% python3 -q
>>> import numpy as np
>>> np.set_printoptions(precision=4, suppress=True, linewidth=120, legacy="1.25")
>>> rng = np.random.default_rng(4129)
>>> J = (rng.random((2, 2)) < 0.3) + np.eye(2)
>>> J /= J.sum(axis=1, keepdims=True)
>>> J
array([[0.5, 0.5],
       [0. , 1. ]])
>>> # triangular: eigenvalues sit on the diagonal
>>> Y = J + rng.integers(-2, 3, (2, 1)) @ rng.integers(-2, 3, (1, 2))
>>> Y
array([[-3.5, -1.5],
       [ 4. ,  3. ]])
>>> np.round(np.linalg.svd(Y - J, compute_uv=False), 4) + 0
array([6.3246, 0.    ])
>>> Y - J
array([[-4., -2.],
       [ 4.,  2.]])
>>> M = np.array([[2, -1, -2, -2],
...     [3, -3, -2, 0],
...     [-3, 0, -3, 3],
...     [-3, -3, -2, -3],
...     [1, 0, 2, 1],
...     [-3, -1, 3, 2],
...     [0, -3, -2, 1],
...     [17, -16, -12, -2]])
>>> x0 = np.array([5, -9, -2, -6])
>>> h = np.maximum(M @ x0, 0)
>>> M * (h > 1e-9)[:, None]
array([[  2,  -1,  -2,  -2],
       [  3,  -3,  -2,   0],
       [  0,   0,   0,   0],
       [ -3,  -3,  -2,  -3],
       [  0,   0,   0,   0],
       [  0,   0,   0,   0],
       [  0,  -3,  -2,   1],
       [ 17, -16, -12,  -2]])
>>> np.maximum(M @ (3 * x0), 0)
array([105, 138,   0, 102,   0,   0,  75, 795])
>>> print(np.flatnonzero(h > 1e-9))
[0 1 3 6 7]
>>> Y = np.c_[M[:, :1] @ np.array([[1]]), np.array([2, -2, -4, -5, 3, 2, 4, 5])]
>>> print(Y)
[[ 2  2]
 [ 3 -2]
 [-3 -4]
 [-3 -5]
 [ 1  3]
 [-3  2]
 [ 0  4]
 [17  5]]
>>> print(np.round(np.linalg.lstsq(M, Y[:, 0])[0], 4) + 0)
[1. 0. 0. 0.]
>>> np.linalg.matrix_rank(Y)
2
>>> Y = M / np.sqrt((M ** 2).mean(axis=1, keepdims=True))
>>> print(np.linalg.matrix_rank(Y) == np.linalg.matrix_rank(M))
True
>>> Y[5]
array([-1.2511, -0.417 ,  1.2511,  0.8341])
>>> np.linalg.norm(Y, axis=1)
array([2., 2., 2., 2., 2., 2., 2., 2.])
>>> K = np.loadtxt("data.csv", delimiter=",")
>>> K
array([[ 0.53  ,  0.1906, -0.0384, -0.1871,  0.3408,  0.0945, -0.2075, -0.0904],
       [ 0.1906,  0.7096,  0.1162,  0.0238, -0.0614,  0.3298,  0.1875,  0.0892],
       [-0.0384,  0.1162,  0.4402, -0.218 , -0.0826, -0.1095, -0.0522,  0.403 ],
       [-0.1871,  0.0238, -0.218 ,  0.3645, -0.2591,  0.2279, -0.1055, -0.1352],
       [ 0.3408, -0.0614, -0.0826, -0.2591,  0.3905, -0.1289,  0.0691, -0.1508],
       [ 0.0945,  0.3298, -0.1095,  0.2279, -0.1289,  0.3262, -0.1292, -0.0695],
       [-0.2075,  0.1875, -0.0522, -0.1055,  0.0691, -0.1292,  0.8513, -0.1142],
       [-0.0904,  0.0892,  0.403 , -0.1352, -0.1508, -0.0695, -0.1142,  0.3877]])
>>> lab = rng.permutation(8)
>>> lab
array([2, 3, 0, 1, 7, 5, 4, 6])
>>> Y = K[lab][:, lab]
>>> np.round(np.sort(np.abs(np.linalg.eigvals(Y))), 4) + 0
array([0., 0., 0., 0., 1., 1., 1., 1.])
>>> round(np.linalg.det(Y), 4), round(np.linalg.det(K[lab]), 4)
(-0.0, 0.0)
>>> Y
array([[ 0.4402, -0.218 , -0.0384,  0.1162,  0.403 , -0.1095, -0.0826, -0.0522],
       [-0.218 ,  0.3645, -0.1871,  0.0238, -0.1352,  0.2279, -0.2591, -0.1055],
       [-0.0384, -0.1871,  0.53  ,  0.1906, -0.0904,  0.0945,  0.3408, -0.2075],
       [ 0.1162,  0.0238,  0.1906,  0.7096,  0.0892,  0.3298, -0.0614,  0.1875],
       [ 0.403 , -0.1352, -0.0904,  0.0892,  0.3877, -0.0695, -0.1508, -0.1142],
       [-0.1095,  0.2279,  0.0945,  0.3298, -0.0695,  0.3262, -0.1289, -0.1292],
       [-0.0826, -0.2591,  0.3408, -0.0614, -0.1508, -0.1289,  0.3905,  0.0691],
       [-0.0522, -0.1055, -0.2075,  0.1875, -0.1142, -0.1292,  0.0691,  0.8513]])
>>> np.trace(Y)
4.0
>>> left, sig, VT = np.linalg.svd(K)
>>> evecs = VT[:(sig > 1e-8).sum()]
>>> x0 = K[6] + -2 * K[1] + rng.integers(2) * np.eye(8)[5]
>>> x0
array([-0.5887, -1.2317, -0.2846, -0.1531,  0.1919,  0.2111,  0.4763, -0.2925])
>>> print(np.diag(evecs.T @ evecs))
[0.53   0.7096 0.4402 0.3645 0.3905 0.3262 0.8513 0.3877]
>>> round(np.linalg.norm(K, 2) / np.linalg.norm(K), 4)
0.5
>>> np.argsort(-np.linalg.norm(K, axis=0).round(6), kind="stable")[:3]
array([6, 1, 0])
>>> x0 = np.array([-3, 2, 3, -1, 2, 2, -3, -3])
>>> K @ K @ x0
array([ 0.627 ,  0.8791,  0.4497,  0.2504, -0.3656,  0.8104, -1.3849,  0.5325])
>>> np.eye(8) - K
array([[ 0.47  , -0.1906,  0.0384,  0.1871, -0.3408, -0.0945,  0.2075,  0.0904],
       [-0.1906,  0.2904, -0.1162, -0.0238,  0.0614, -0.3298, -0.1875, -0.0892],
       [ 0.0384, -0.1162,  0.5598,  0.218 ,  0.0826,  0.1095,  0.0522, -0.403 ],
       [ 0.1871, -0.0238,  0.218 ,  0.6355,  0.2591, -0.2279,  0.1055,  0.1352],
       [-0.3408,  0.0614,  0.0826,  0.2591,  0.6095,  0.1289, -0.0691,  0.1508],
       [-0.0945, -0.3298,  0.1095, -0.2279,  0.1289,  0.6738,  0.1292,  0.0695],
       [ 0.2075, -0.1875,  0.0522,  0.1055, -0.0691,  0.1292,  0.1487,  0.1142],
       [ 0.0904, -0.0892, -0.403 ,  0.1352,  0.1508,  0.0695,  0.1142,  0.6123]])
>>> A = np.load("case6.npy")
>>> A
array([[ 2, -1, -1, -1, -3, -3],
       [ 1, -2,  2, -1,  2,  3],
       [-1, -3, -2, -1,  2,  3],
       [-1, -2, -1,  3, -3,  0],
       [-1, -1, -1,  2,  1, -2],
       [-3,  3, -3, -2,  2, -1]])
>>> G = A.T @ A
>>> print((A @ A.T).shape)
(6, 6)
>>> print(np.trace(G), (A ** 2).sum())
148 148
>>> np.diag(G)
array([17, 28, 20, 20, 31, 32])
>>> print(np.linalg.svd(A, compute_uv=False) ** 2)
[54.5453 46.5201 26.3563 13.7814  6.64    0.1569]
>>> np.linalg.norm(A, axis=0)
array([4.1231, 5.2915, 4.4721, 4.4721, 5.5678, 5.6569])
>>> x0 = np.array([-2, 5, -1, 5, -3, 2])
>>> y = A @ x0
>>> y
array([-10, -19, -16,  17,   1,   6])
>>> np.linalg.solve(A, y + A[:, 1])
array([-2.,  6., -1.,  5., -3.,  2.])
>>> np.linalg.solve(A, 5 * y)
array([-10.,  25.,  -5.,  25., -15.,  10.])
>>> np.round(np.linalg.solve(A.T, A[1]), 4) + 0
array([0., 1., 0., 0., 0., 0.])
>>> E = np.load("arr.npy")
>>> E
array([[-1.2857, -7.2204,  5.9958,  3.1069,  2.0034,  3.4264, -3.424 ],
       [ 0.2152, -1.3529,  2.5556,  0.0671,  0.9675,  0.9776, -1.0509],
       [-1.2753, -7.1837,  6.1095,  3.0554,  2.0122,  3.5633, -3.493 ],
       [ 1.1603, -6.8371,  0.2728,  1.8587,  3.4107,  4.3885, -0.8249],
       [-2.6008, -1.2037,  8.1615,  4.7705, -5.1734, -2.0143, -4.2975],
       [-0.3027, -5.8088,  7.7718,  4.1988, -0.9063,  2.1011, -4.2193],
       [ 0.0542, -6.3984,  0.6928,  0.0453,  5.2221,  4.691 , -0.6059],
       [-0.9983,  0.2602,  7.2692,  2.7364, -3.8807, -1.7615, -3.2128],
       [-0.7817, -4.0246,  5.6185,  3.9083, -1.379 ,  0.4925, -3.2273],
       [-0.1971, -6.962 ,  0.8293,  2.6983,  2.7864,  3.6962, -1.3197],
       [-1.3723, -7.3455,  5.8326,  3.202 ,  1.9944,  3.4282, -3.4154],
       [-0.9269, -2.0949,  0.4224,  2.7499, -0.9411, -0.0061, -1.0162],
       [-0.3972, -1.1127,  4.9397,  0.803 , -0.6296,  0.4671, -2.0904],
       [ 1.1403, -8.2579,  2.6108,  2.0857,  4.1349,  5.2666, -1.8295]])
>>> G = np.cov(E, rowvar=False)
>>> np.median(E, axis=0)
array([-0.5895, -6.1036,  5.2791,  2.7431,  1.4809,  2.7637, -2.6516])
>>> print(np.round(np.corrcoef(E[:, 5], E[:, 3])[0, 1], 4))
-0.3124
>>> E.std(axis=0)
array([0.9742, 2.855 , 2.7845, 1.3824, 2.878 , 2.2826, 1.2689])
>>> print(np.argsort(-E.std(axis=0).round(6), kind="stable"))
[4 1 2 5 3 6 0]
